$ python3 -q
>>> import numpy as np
>>> import numpy.linalg as la
>>> np.set_printoptions(precision=2, suppress=True, linewidth=100, floatmode="fixed")
>>> rd = lambda a: np.round(a, 2) + 0
>>> M = np.minimum.outer(np.arange(1, 12), np.arange(1, 12)) * 5
>>> print(M)
[[ 5  5  5  5  5  5  5  5  5  5  5]
 [ 5 10 10 10 10 10 10 10 10 10 10]
 [ 5 10 15 15 15 15 15 15 15 15 15]
 [ 5 10 15 20 20 20 20 20 20 20 20]
 [ 5 10 15 20 25 25 25 25 25 25 25]
 [ 5 10 15 20 25 30 30 30 30 30 30]
 [ 5 10 15 20 25 30 35 35 35 35 35]
 [ 5 10 15 20 25 30 35 40 40 40 40]
 [ 5 10 15 20 25 30 35 40 45 45 45]
 [ 5 10 15 20 25 30 35 40 45 50 50]
 [ 5 10 15 20 25 30 35 40 45 50 55]]
>>> q, evecs = la.qr(M[:, :5])[0], la.qr(M[:, 5:])[0]
>>> sigma = la.svd(q.T @ evecs, compute_uv=False)
>>> print(rd(sigma))
[1.00 0.49 0.00 0.00 0.00]
>>> print((sigma > 0.9).sum())
1
>>> M2 = M / np.sqrt((M ** 2).mean(axis=1, keepdims=True))
>>> print(M2[0])
[1.00 1.00 1.00 1.00 1.00 1.00 1.00 1.00 1.00 1.00 1.00]
>>> print(rd(la.norm(M2, axis=1)))
[3.32 3.32 3.32 3.32 3.32 3.32 3.32 3.32 3.32 3.32 3.32]
>>> vals, evecs = la.eigh(M)
>>> print(rd(la.svd(M, compute_uv=False)))
[268.41  30.20  11.15   5.91   3.76   2.68   2.08   1.71   1.49   1.35   1.27]
>>> print(rd(evecs.T @ evecs))
[[1.00 0.00 0.00 0.00 0.00 0.00 0.00 0.00 0.00 0.00 0.00]
 [0.00 1.00 0.00 0.00 0.00 0.00 0.00 0.00 0.00 0.00 0.00]
 [0.00 0.00 1.00 0.00 0.00 0.00 0.00 0.00 0.00 0.00 0.00]
 [0.00 0.00 0.00 1.00 0.00 0.00 0.00 0.00 0.00 0.00 0.00]
 [0.00 0.00 0.00 0.00 1.00 0.00 0.00 0.00 0.00 0.00 0.00]
 [0.00 0.00 0.00 0.00 0.00 1.00 0.00 0.00 0.00 0.00 0.00]
 [0.00 0.00 0.00 0.00 0.00 0.00 1.00 0.00 0.00 0.00 0.00]
 [0.00 0.00 0.00 0.00 0.00 0.00 0.00 1.00 0.00 0.00 0.00]
 [0.00 0.00 0.00 0.00 0.00 0.00 0.00 0.00 1.00 0.00 0.00]
 [0.00 0.00 0.00 0.00 0.00 0.00 0.00 0.00 0.00 1.00 0.00]
 [0.00 0.00 0.00 0.00 0.00 0.00 0.00 0.00 0.00 0.00 1.00]]
>>> print(np.unique(vals.round(6) + 0, return_counts=True)[1])
[1 1 1 1 1 1 1 1 1 1 1]
>>> print(rd(evecs @ np.diag(vals) @ evecs.T))
[[ 5.00  5.00  5.00  5.00  5.00  5.00  5.00  5.00  5.00  5.00  5.00]
 [ 5.00 10.00 10.00 10.00 10.00 10.00 10.00 10.00 10.00 10.00 10.00]
 [ 5.00 10.00 15.00 15.00 15.00 15.00 15.00 15.00 15.00 15.00 15.00]
 [ 5.00 10.00 15.00 20.00 20.00 20.00 20.00 20.00 20.00 20.00 20.00]
 [ 5.00 10.00 15.00 20.00 25.00 25.00 25.00 25.00 25.00 25.00 25.00]
 [ 5.00 10.00 15.00 20.00 25.00 30.00 30.00 30.00 30.00 30.00 30.00]
 [ 5.00 10.00 15.00 20.00 25.00 30.00 35.00 35.00 35.00 35.00 35.00]
 [ 5.00 10.00 15.00 20.00 25.00 30.00 35.00 40.00 40.00 40.00 40.00]
 [ 5.00 10.00 15.00 20.00 25.00 30.00 35.00 40.00 45.00 45.00 45.00]
 [ 5.00 10.00 15.00 20.00 25.00 30.00 35.00 40.00 45.00 50.00 50.00]
 [ 5.00 10.00 15.00 20.00 25.00 30.00 35.00 40.00 45.00 50.00 55.00]]
